$ ipython --no-banner

In [1]: import numpy as np

In [2]: from numpy import linalg as LA

In [3]: np.set_printoptions(precision=3, suppress=True, linewidth=200)

In [4]: W0 = np.load("data.npy")

In [5]: W0
Out[5]: 
array([[3, 2, 0, 0, 0],
       [3, 1, 0, 0, 0],
       [0, 0, 0, 0, 0],
       [0, 0, 1, 3, 1],
       [0, 0, 2, 2, 0]])

In [6]: r = LA.matrix_rank(W0)

In [7]: r
Out[7]: np.int64(4)

In [8]: ns = LA.svd(W0)[2][r:].T

In [9]: ns[:, 0] / ns[np.abs(ns[:, 0]).round(6).argmax(), 0]
Out[9]: array([ 0. ,  0. ,  0.5, -0.5,  1. ])

In [10]: [int(LA.matrix_rank(np.delete(W0, i, axis=0))) for i in range(5)]
Out[10]: [3, 3, 4, 3, 3]

In [11]: np.round(W0 @ ns, 3) + 0
Out[11]: 
array([[0.],
       [0.],
       [0.],
       [0.],
       [0.]])

In [12]: [int(LA.matrix_rank(W0[:i])) for i in range(1, len(W0) + 1)]
Out[12]: [1, 2, 2, 3, 4]

In [13]: ns @ ns.T
Out[13]: 
array([[ 0.   ,  0.   ,  0.   ,  0.   ,  0.   ],
       [ 0.   ,  0.   ,  0.   ,  0.   ,  0.   ],
       [ 0.   ,  0.   ,  0.167, -0.167,  0.333],
       [ 0.   ,  0.   , -0.167,  0.167, -0.333],
       [ 0.   ,  0.   ,  0.333, -0.333,  0.667]])

In [14]: hat = np.triu(np.array([[2, 1, 1, 1, 1],
    ...:     [2, 1, 1, 1, 1],
    ...:     [0, 2, 2, 2, 2],
    ...:     [2, 0, 1, 0, 2],
    ...:     [1, 0, 0, 1, 2]]), 1) + np.eye(5)

In [15]: other = hat @ W0 @ LA.inv(hat)

In [16]: np.round(np.poly(other), 3) + 0
Out[16]: array([ 1., -7.,  7., 17.,  6.,  0.])

In [17]: other
Out[17]: 
array([[ 6., -3.,  0.,  2., -6.],
       [ 3., -2.,  2.,  0., -4.],
       [ 0.,  0.,  6., -2., -6.],
       [ 0.,  0.,  5., -3., -3.],
       [ 0.,  0.,  2., -2.,  0.]])

In [18]: LA.eigvals(W0)
Out[18]: array([ 4.646, -0.646, -0.562,  3.562,  0.   ])

In [19]: np.einsum("ij,ji->", W0, W0)
Out[19]: np.int64(35)

In [20]: np.poly(W0)
Out[20]: array([ 1., -7.,  7., 17.,  6.,  0.])

In [21]: round(LA.eigvals(W0).sum().real, 3)
Out[21]: np.float64(7.0)

In [22]: round(float(LA.det(2 * W0)), 3), round(LA.det(W0), 3)
Out[22]: (0.0, np.float64(0.0))

In [23]: np.kron(np.eye(2, dtype=int), W0)
Out[23]: 
array([[3, 2, 0, 0, 0, 0, 0, 0, 0, 0],
       [3, 1, 0, 0, 0, 0, 0, 0, 0, 0],
       [0, 0, 0, 0, 0, 0, 0, 0, 0, 0],
       [0, 0, 1, 3, 1, 0, 0, 0, 0, 0],
       [0, 0, 2, 2, 0, 0, 0, 0, 0, 0],
       [0, 0, 0, 0, 0, 3, 2, 0, 0, 0],
       [0, 0, 0, 0, 0, 3, 1, 0, 0, 0],
       [0, 0, 0, 0, 0, 0, 0, 0, 0, 0],
       [0, 0, 0, 0, 0, 0, 0, 1, 3, 1],
       [0, 0, 0, 0, 0, 0, 0, 2, 2, 0]])

In [24]: U, sv, VT = LA.svd(W0)

In [25]: sv.round(3) + 0
Out[25]: array([4.754, 4.2  , 1.166, 0.631, 0.   ])

In [26]: np.argmax(sv[:-1] / (sv[1:] + 1e-6)) + 1
Out[26]: np.int64(4)

In [27]: other = U[:, :4] @ np.diag(sv[:4]) @ VT[:4]

In [28]: other.round(3) + 0
Out[28]: 
array([[3., 2., 0., 0., 0.],
       [3., 1., 0., 0., 0.],
       [0., 0., 0., 0., 0.],
       [0., 0., 1., 3., 1.],
       [0., 0., 2., 2., 0.]])

In [29]: LA.matrix_rank(other)
Out[29]: np.int64(4)

In [30]: other = np.array([[1, 0]])

In [31]: A = np.block([[np.zeros((1, 1)), other], [other.T, np.zeros((2, 2))]])

In [32]: A
Out[32]: 
array([[0., 1., 0.],
       [1., 0., 0.],
       [0., 0., 0.]])

In [33]: LA.pinv(A)
Out[33]: 
array([[0., 1., 0.],
       [1., 0., 0.],
       [0., 0., 0.]])

In [34]: LA.svd(A, compute_uv=False)
Out[34]: array([1., 1., 0.])

In [35]: evals, vecs = LA.eigh(A)

In [36]: x0 = np.array([1, 0, 3])

In [37]: np.abs(A).sum(axis=1).max(), np.abs(evals).max()
Out[37]: (np.float64(1.0), np.float64(1.0))

In [38]: LA.eigvalsh(A[1:, 1:])
Out[38]: array([0., 0.])

In [39]: (np.sign(vecs[:, -1].round(6)) == np.sign(vecs[0, -1].round(6))).astype(int)
Out[39]: array([1, 1, 0])

In [40]: K = np.loadtxt("run6.csv", delimiter=",")

In [41]: K
Out[41]: 
array([[ -7.542,  -1.849,   1.375,  -5.227,  -1.127,  -4.195,  -4.885],
       [ 11.751,   7.028,   2.365,   9.998,   3.435,   9.987,  12.375],
       [ -0.629,   0.894,   0.297,  -0.09 ,   0.109,  -1.023,   1.14 ],
       [-15.479,  -5.672,   0.408, -11.615,  -3.16 , -10.775, -12.047],
       [ -1.465,   1.925,   4.886,   0.28 ,   1.198,   4.537,   0.907],
       [ 12.013,   5.432,  -3.243,   8.956,   1.935,   2.685,  11.985],
       [ 10.847,   7.79 ,   6.171,  10.141,   4.291,  14.459,  11.994],
       [ -1.772,   1.93 ,   5.349,   0.144,   1.259,   4.951,   0.686],
       [  9.401,   6.424,   3.806,   8.491,   3.313,  10.342,  10.446],
       [  0.493,   0.832,  -1.54 ,   0.374,  -0.152,  -2.725,   1.934],
       [  1.863,   2.351,   1.439,   2.102,   0.98 ,   2.161,   3.483],
       [ -9.634,  -1.903,   4.24 ,  -6.218,  -0.797,  -1.77 ,  -6.426],
       [  8.196,   6.332,   5.258,   7.876,   3.448,  11.474,   9.536],
       [ -8.74 ,  -2.065,   2.41 ,  -5.929,  -1.106,  -3.613,  -5.834],
       [  0.463,   2.53 ,   4.063,   1.596,   1.398,   4.725,   2.53 ],
       [  0.632,   4.498,  10.257,   3.104,   3.156,  13.097,   3.368],
       [ -4.372,  -1.452,  -1.939,  -3.498,  -1.343,  -6.5  ,  -2.435],
       [-15.561,  -5.649,   0.603, -11.636,  -3.124, -10.571, -12.099],
       [ -1.512,   2.246,   6.005,   0.491,   1.499,   5.998,   0.99 ],
       [ 12.935,   7.047,   0.702,  10.55 ,   3.236,   8.559,  13.242],
       [ -9.988,  -3.087,   0.878,  -7.24 ,  -1.809,  -6.488,  -7.114]])

In [42]: r = LA.matrix_rank(K)

In [43]: r
Out[43]: np.int64(3)

In [44]: ns = LA.svd(K)[2][r:].T

In [45]: [int(LA.matrix_rank(K[:, :j + 1])) for j in range(7)]
Out[45]: [1, 2, 3, 3, 3, 3, 3]

In [46]: ns.shape
Out[46]: (7, 4)

In [47]: LA.matrix_rank(K.T @ K), LA.matrix_rank(K @ K.T)
Out[47]: (np.int64(3), np.int64(3))

In [48]: np.allclose(K @ ns, 0)
Out[48]: True

In [49]: [int(LA.matrix_rank(np.delete(K, i, axis=0))) for i in range(21)]
Out[49]: [3, 3, 3, 3, 3, 3, 3, 3, 3, 3, 3, 3, 3, 3, 3, 3, 3, 3, 3, 3, 3]

In [50]: Z = K[[12, 4]].astype(float)

In [51]: for _ in range(4):
    ...:     lab = LA.norm(K[:, None] - Z, axis=-1).argmin(axis=1)
    ...:     Z = np.array([K[lab == j].mean(axis=0) for j in range(2)])
    ...: 

In [52]: lab
Out[52]: array([1, 0, 1, 1, 1, 0, 0, 1, 0, 1, 1, 1, 0, 1, 1, 0, 1, 1, 1, 0, 1])

In [53]: np.bincount(lab)
Out[53]: array([ 7, 14])

In [54]: Z[1] - Z[0]
Out[54]: array([-14.673,  -7.005,  -1.583, -11.764,  -3.7  , -11.893, -13.219])

In [55]: np.abs(Z[1] - Z[0]).argmax()
Out[55]: np.int64(0)

In [56]: cen = K - K.mean(axis=0)

In [57]: U, sv, VT = LA.svd(cen, full_matrices=False)

In [58]: sv.round(3) + 0
Out[58]: array([71.654, 21.38 ,  0.   ,  0.   ,  0.   ,  0.   ,  0.   ])

In [59]: np.round(cen.mean(axis=0), 3) + 0
Out[59]: array([0., 0., 0., 0., 0., 0., 0.])

In [60]: VT[0] * np.sign(VT[0, np.abs(VT[0]).argmax()])
Out[60]: array([0.542, 0.258, 0.057, 0.434, 0.136, 0.437, 0.488])

In [61]: np.abs(VT[0]).argmax()
Out[61]: np.int64(0)

In [62]: np.round(sv ** 2 / (sv ** 2).sum(), 3) + 0
Out[62]: array([0.918, 0.082, 0.   , 0.   , 0.   , 0.   , 0.   ])

In [63]: d = LA.norm(K[:, None] - K[None], axis=-1)

In [64]: d.mean(axis=1).argmax()
Out[64]: np.int64(3)

In [65]: np.unravel_index(d.round(6).argmax(), d.shape)
Out[65]: (np.int64(3), np.int64(6))

In [66]: np.flatnonzero(d[12] < d.mean() / 2)
Out[66]: array([ 1,  6,  8, 12, 19])

In [67]: d[:5, :5]
Out[67]: 
array([[ 0.   , 34.693, 11.434, 14.768, 14.458],
       [34.693,  0.   , 23.568, 49.444, 21.626],
       [11.434, 23.568,  0.   , 26.003,  7.424],
       [14.768, 49.444, 26.003,  0.   , 28.93 ],
       [14.458, 21.626,  7.424, 28.93 ,  0.   ]])

In [68]: LA.matrix_rank(d ** 2)
Out[68]: np.int64(4)

In [69]: feats = np.load("m.npy")

In [70]: feats
Out[70]: 
array([[-0.441, -0.206, -0.618, -0.618],
       [-0.206,  0.971, -0.088, -0.088],
       [-0.618, -0.088,  0.735, -0.265],
       [-0.618, -0.088, -0.265,  0.735]])

In [71]: Q, vecs = LA.qr(feats[:, :3])[0], LA.qr(feats[:, 3:])[0]

In [72]: sv = LA.svd(Q.T @ vecs, compute_uv=False)

In [73]: round(LA.norm(Q @ Q.T - vecs @ vecs.T, 2), 3)
Out[73]: np.float64(1.0)

In [74]: sv.round(3) + 0
Out[74]: array([0.])
